In [1]: import numpy as np

In [2]: from numpy import linalg as LA

In [3]: np.set_printoptions(precision=2, suppress=True, linewidth=120, floatmode="fixed")

In [4]: M = np.load("layer6.npy")

In [5]: M
Out[5]: 
array([[ 0.00, -4.00,  4.00, -6.00],
       [-2.00,  2.00,  0.00,  2.00],
       [ 0.00, -4.00,  6.00, -8.00],
       [ 0.00, -4.00,  4.00, -6.00]])

In [6]: cov = M.T @ M

In [7]: np.trace(cov), (M ** 2).sum()
Out[7]: (np.float64(264.0), np.float64(264.0))

In [8]: (M @ M.T).shape
Out[8]: (4, 4)

In [9]: np.allclose(cov, cov.T)
Out[9]: True

In [10]: np.diag(cov)
Out[10]: array([  4.00,  52.00,  68.00, 140.00])

In [11]: r0 = np.array([2, 3, 1])

In [12]: np.convolve(M[3], r0)
Out[12]: array([  0.00,  -8.00,  -4.00,  -4.00, -14.00,  -6.00])

In [13]: r = LA.matrix_rank(M)

In [14]: r
Out[14]: np.int64(3)

In [15]: N = LA.svd(M)[2][r:].T

In [16]: N @ N.T
Out[16]: 
array([[ 0.10, -0.10,  0.20,  0.20],
       [-0.10,  0.10, -0.20, -0.20],
       [ 0.20, -0.20,  0.40,  0.40],
       [ 0.20, -0.20,  0.40,  0.40]])

In [17]: np.round(M @ N, 2) + 0
Out[17]: 
array([[0.00],
       [0.00],
       [0.00],
       [0.00]])

In [18]: N.shape
Out[18]: (4, 1)

In [19]: [int(LA.matrix_rank(np.delete(M, i, axis=0))) for i in range(4)]
Out[19]: [3, 2, 2, 3]

In [20]: N[:, 0] / N[np.abs(N[:, 0]).round(6).argmax(), 0]
Out[20]: array([ 0.50, -0.50,  1.00,  1.00])

In [21]: LA.matrix_rank(M, rtol=0.1)
Out[21]: np.int64(2)

In [22]: round(float(LA.norm(M, 2) / LA.norm(M)), 2)
Out[22]: 0.99

In [23]: LA.cond(M) > 100
Out[23]: np.True_

In [24]: mat = np.loadtxt("out0.csv", delimiter=",")

In [25]: mat
Out[25]: 
array([[-5.77,  1.65, -1.21,  6.62, -4.32],
       [-3.69,  0.41,  1.59,  4.94, -7.70],
       [ 0.06, -4.61, -6.68, -2.45, -5.30],
       [ 7.09,  1.61, -0.89,  4.32, -5.26],
       [ 5.12, -0.01, -5.45,  6.43,  1.64],
       [ 5.55, -4.09,  3.06, -6.56, -0.17],
       [ 8.55, -3.08, -1.35,  3.70, -1.41],
       [-3.28, -4.73, -2.04,  1.59, -7.76],
       [-3.74,  4.46, -8.03,  1.30, -0.06],
       [ 1.57,  3.78, -5.34,  2.09, -7.10],
       [ 4.04, -1.67, -4.85, -2.84,  7.02],
       [-0.48, -1.02, -0.21, -8.47,  5.20],
       [ 4.28, -2.64,  3.05, -8.07, -0.63],
       [ 2.82,  5.08, -7.95, -0.64, -1.61],
       [-9.61, -1.49,  0.34, -0.66, -2.22],
       [-0.87,  7.48,  5.02,  3.72, -2.06],
       [ 5.59, -7.08,  2.61, -3.02,  1.67]])

In [26]: cov = mat.T @ mat

In [27]: LA.eigvalsh(cov)[::-1]
Out[27]: array([650.45, 399.80, 280.08, 247.42, 122.60])

In [28]: round(np.trace(cov), 2), np.round((mat ** 2).sum(), 2)
Out[28]: (np.float64(1700.35), np.float64(1700.35))

In [29]: LA.matrix_rank(cov)
Out[29]: np.int64(5)

In [30]: (mat @ mat.T).shape
Out[30]: (17, 17)

In [31]: x0 = np.array([-7, -7, -2, 1, 3])

In [32]: y = mat @ x0

In [33]: np.round(LA.pinv(mat) @ mat, 2) + 0
Out[33]: 
array([[1.00, 0.00, 0.00, 0.00, 0.00],
       [0.00, 1.00, 0.00, 0.00, 0.00],
       [0.00, 0.00, 1.00, 0.00, 0.00],
       [0.00, 0.00, 0.00, 1.00, 0.00],
       [0.00, 0.00, 0.00, 0.00, 1.00]])

In [34]: rng = np.random.default_rng(222353)

In [35]: y = y + 0.3 * rng.normal(size=17)

In [36]: y
Out[36]: 
array([ 24.81,   1.71,  26.60, -70.51, -13.49, -23.84, -36.42,  38.00,  11.92, -45.61,  11.11,  18.40, -27.33, -44.32,
        69.62, -59.32,   7.12])

In [37]: c, *_ = LA.lstsq(mat, y)

In [38]: c
Out[38]: array([-7.00, -6.97, -2.01,  0.98,  3.00])

In [39]: [round(float(LA.norm(LA.solve(mat.T @ mat + lam * np.eye(5), mat.T @ y))), 2) for lam in (0, 1, 10, 100)]
Out[39]: [10.56, 10.5, 9.97, 6.88]

In [40]: D = LA.norm(mat[:, None] - mat[None], axis=-1)

In [41]: np.flatnonzero(D[3] < D.mean() / 2)
Out[41]: array([3, 6])

In [42]: LA.matrix_rank(D ** 2)
Out[42]: np.int64(7)

In [43]: C = mat[[13, 16]].astype(float)

In [44]: for _ in range(3):
    ...:     lab = LA.norm(mat[:, None] - C, axis=-1).argmin(axis=1)
    ...:     C = np.array([mat[lab == j].mean(axis=0) for j in range(2)])
    ...: 

In [45]: lab
Out[45]: array([0, 0, 0, 0, 0, 1, 1, 0, 0, 0, 1, 1, 1, 0, 0, 0, 1])

In [46]: np.bincount(lab)
Out[46]: array([11,  6])

In [47]: np.abs(C[1] - C[0]).argmax()
Out[47]: np.int64(3)

In [48]: feats = np.load("run11.npy")

In [49]: feats
Out[49]: 
array([[-4, -1],
       [-1,  2]])

In [50]: vals, vecs = LA.eig(feats)

In [51]: np.sort(LA.eigvals(LA.inv(feats)))
Out[51]: array([-0.24,  0.46])

In [52]: x0 = np.array([-1, -1])

In [53]: y = feats @ x0

In [54]: y
Out[54]: array([ 5, -1])

In [55]: LA.solve(feats, y + feats[:, 0])
Out[55]: array([-0.00, -1.00])

In [56]: LA.solve(feats.T, feats[1])
Out[56]: array([-0.00,  1.00])

In [57]: LA.solve(feats, feats[:, 1])
Out[57]: array([-0.00,  1.00])
